$ ipython --no-banner

In [1]: import numpy as np

In [2]: import numpy.linalg as la

In [3]: np.set_printoptions(precision=2, suppress=True, linewidth=200)

In [4]: M2 = np.array([[-2, -2, 1, -2],
   ...:     [-3, -1, 3, -1],
   ...:     [-1, 1, 1, -2],
   ...:     [-3, -2, -1, -3],
   ...:     [-3, -3, -1, 0],
   ...:     [-2, 3, -2, 1]])

In [5]: basis = np.array([[-7, -8, 5, 0, -8, -7],
   ...:     [-1, -9, -7, 0, 6, 3],
   ...:     [8, 0, 6, 9, 8, 3],
   ...:     [8, 2, 4, 0, -1, -4]])

In [6]: rng = np.random.default_rng(49)

In [7]: F = M2 @ basis + 0.1 * rng.normal(size=(6, 6))

In [8]: F
Out[8]: 
array([[  8.06,  30.14,   2.02,   8.85,  14.01,  19.01],
       [ 37.94,  30.84,   5.99,  26.81,  42.98,  31.  ],
       [ -1.76,  -4.89, -13.91,   9.05,  23.98,  20.97],
       [ -9.05,  36.08, -18.86,  -9.03,   6.99,  24.07],
       [ 16.15,  51.15,   0.22,  -8.93,  -1.92,   9.13],
       [  2.93,  -8.92, -38.99, -17.91,  17.  ,  13.01]])

In [9]: assert F == F.T
---------------------------------------------------------------------------
ValueError                                Traceback (most recent call last)
Cell In[9], line 1
----> 1 assert F == F.T

ValueError: The truth value of an array with more than one element is ambiguous. Use a.any() or a.all()

In [10]: np.sort(np.abs(la.eigvals(F)))
Out[10]: array([ 0.05,  0.1 , 31.99, 31.99, 42.13, 85.13])

In [11]: np.allclose(F, F.T)
Out[11]: False

In [12]: M2 = F / np.sqrt((F ** 2).mean(axis=1, keepdims=True))

In [13]: la.matrix_rank(M2) == la.matrix_rank(F)
Out[13]: np.True_

In [14]: la.matrix_rank(F - F.mean(axis=1, keepdims=True))
Out[14]: np.int64(5)

In [15]: Uu, sigma, Vt = la.svd(F)

In [16]: np.argmax(sigma[:-1] / (sigma[1:] + 1e-6)) + 1
Out[16]: np.int64(4)

In [17]: M2 = Uu[:, :4] @ np.diag(sigma[:4]) @ Vt[:4]

In [18]: np.round(la.norm(F - M2, 2), 2), round(float(sigma[4]), 2)
Out[18]: (np.float64(0.08), 0.08)

In [19]: la.matrix_rank(F, rtol=0.05)
Out[19]: np.int64(4)

In [20]: J = np.load("dump.npy")

In [21]: J
Out[21]: 
array([[ 1,  0,  0,  0],
       [ 3,  1,  0,  0],
       [-3,  3,  1,  0],
       [ 1,  3,  3,  1]])

In [22]: P = np.triu(np.array([[2, -1, -2, -1], [3, -1, 3, 0], [-1, 0, 3, 0], [-3, 3, -2, 3]]), 1) + np.eye(4)

In [23]: M2 = P @ J @ la.inv(P)

In [24]: np.trace(M2), np.trace(J)
Out[24]: (np.float64(4.0), np.int64(4))

In [25]: J @ J
Out[25]: 
array([[ 1,  0,  0,  0],
       [ 6,  1,  0,  0],
       [ 3,  6,  1,  0],
       [ 2, 15,  6,  1]])

In [26]: la.matrix_power(J - np.diag(np.diag(J)), 4)
Out[26]: 
array([[0, 0, 0, 0],
       [0, 0, 0, 0],
       [0, 0, 0, 0],
       [0, 0, 0, 0]])

In [27]: J.ravel(order="F")
Out[27]: array([ 1,  3, -3,  1,  0,  1,  3,  3,  0,  0,  1,  3,  0,  0,  0,  1])

In [28]: T = J.reshape(4, 2, -1)

In [29]: np.einsum("ihd,ihd->ih", T, T)
Out[29]: 
array([[ 1,  0],
       [10,  0],
       [18,  1],
       [10, 10]])

In [30]: T[:, 0]
Out[30]: 
array([[ 1,  0],
       [ 3,  1],
       [-3,  3],
       [ 1,  3]])

In [31]: feats = np.array([[7, 0, 3, 2, 1, 3],
    ...:     [3, 11, 0, 1, 1, 2],
    ...:     [2, 3, 5, 3, 0, 1],
    ...:     [3, 3, 3, -8, 3, 1],
    ...:     [1, 3, 0, 3, 8, 2],
    ...:     [1, 3, 1, 1, 1, 12]])

In [32]: O, V = la.qr(feats[:, :5])[0], la.qr(feats[:, 5:])[0]

In [33]: sigma = la.svd(O.T @ V, compute_uv=False)

In [34]: round(la.norm(O @ O.T - V @ V.T, 2), 2)
Out[34]: np.float64(1.0)

In [35]: (sigma > 0.9).sum()
Out[35]: np.int64(0)

In [36]: u = np.array([1, 1, 1, 2, 1, 1])

In [37]: M2 = feats + np.outer(u, np.eye(6)[4])

In [38]: M2
Out[38]: 
array([[ 7.,  0.,  3.,  2.,  2.,  3.],
       [ 3., 11.,  0.,  1.,  2.,  2.],
       [ 2.,  3.,  5.,  3.,  1.,  1.],
       [ 3.,  3.,  3., -8.,  5.,  1.],
       [ 1.,  3.,  0.,  3.,  9.,  2.],
       [ 1.,  3.,  1.,  1.,  2., 12.]])

In [39]: la.matrix_rank(la.inv(M2) - la.inv(feats), tol=1e-8)
Out[39]: np.int64(1)

In [40]: data = np.eye(8, dtype=int)[rng.permutation(8)]

In [41]: data
Out[41]: 
array([[0, 1, 0, 0, 0, 0, 0, 0],
       [1, 0, 0, 0, 0, 0, 0, 0],
       [0, 0, 0, 0, 0, 1, 0, 0],
       [0, 0, 0, 0, 1, 0, 0, 0],
       [0, 0, 0, 1, 0, 0, 0, 0],
       [0, 0, 0, 0, 0, 0, 0, 1],
       [0, 0, 0, 0, 0, 0, 1, 0],
       [0, 0, 1, 0, 0, 0, 0, 0]])

In [42]: # row-stochastic, so 1 is an eigenvalue

In [43]: data[:, 7] @ data[:, 6]
Out[43]: np.int64(0)

In [44]: la.norm(data, axis=0)
Out[44]: array([1., 1., 1., 1., 1., 1., 1., 1.])

In [45]: la.pinv(data)
Out[45]: 
array([[0., 1., 0., 0., 0., 0., 0., 0.],
       [1., 0., 0., 0., 0., 0., 0., 0.],
       [0., 0., 0., 0., 0., 0., 0., 1.],
       [0., 0., 0., 0., 1., 0., 0., 0.],
       [0., 0., 0., 1., 0., 0., 0., 0.],
       [0., 0., 1., 0., 0., 0., 0., 0.],
       [0., 0., 0., 0., 0., 0., 1., 0.],
       [0., 0., 0., 0., 0., 1., 0., 0.]])
